>>> import numpy as np
>>> np.set_printoptions(suppress=True, linewidth=200)
>>> def rnd(a):
...     return np.round(a, 3) + 0
... 
>>> X = np.loadtxt("run12.csv", delimiter=",")
>>> print(X)
[[-5. -1. -3.  0.  0.  3.  0. -1.  0.  0.  0.  0.  0.]
 [ 4. -3.  1.  0.  1.  2.  0.  3.  0.  0.  0.  0. -5.]
 [ 2. -4.  3.  0.  2. -1.  0. -2.  0.  0.  0.  0. -5.]
 [ 0.  0.  0.  2.  0.  0. -5.  0. -3.  4.  4.  1.  0.]
 [ 5.  1. -3.  0. -1.  5.  0. -1.  0.  0.  0.  0.  1.]
 [ 5.  0.  3.  0.  2. -5.  0. -3.  0.  0.  0.  0. -5.]
 [ 0.  0.  0. -4.  0.  0.  2.  0.  5.  5.  2.  5.  0.]
 [ 1.  5.  2.  0. -1.  2.  0.  0.  0.  0.  0.  0.  2.]
 [ 0.  0.  0. -2.  0.  0. -5.  0.  5.  4.  1. -4.  0.]
 [ 0.  0.  0.  5.  0.  0.  3.  0.  2.  4.  0.  5.  0.]
 [ 0.  0.  0.  2.  0.  0. -4.  0.  2. -3. -2. -1.  0.]
 [ 0.  0.  0. -5.  0.  0.  3.  0. -1.  2. -1.  1.  0.]
 [-2.  0.  5.  0. -5. -3.  0. -4.  0.  0.  0.  0. -3.]]
>>> print(np.flatnonzero(np.linalg.matrix_power((X != 0) + (X.T != 0) + np.eye(13), 13)[3]))
[ 3  6  8  9 10 11]
>>> A2 = X / np.linalg.norm(X, axis=1, keepdims=True)
>>> C2 = A2 @ A2.T
>>> print(rnd(C2[11]))
[ 0.     0.     0.    -0.315  0.     0.     0.534  0.    -0.117 -0.088 -0.735  1.     0.   ]
>>> print(np.argwhere(np.triu(np.abs(C2) > 0.95, 1)))
[]
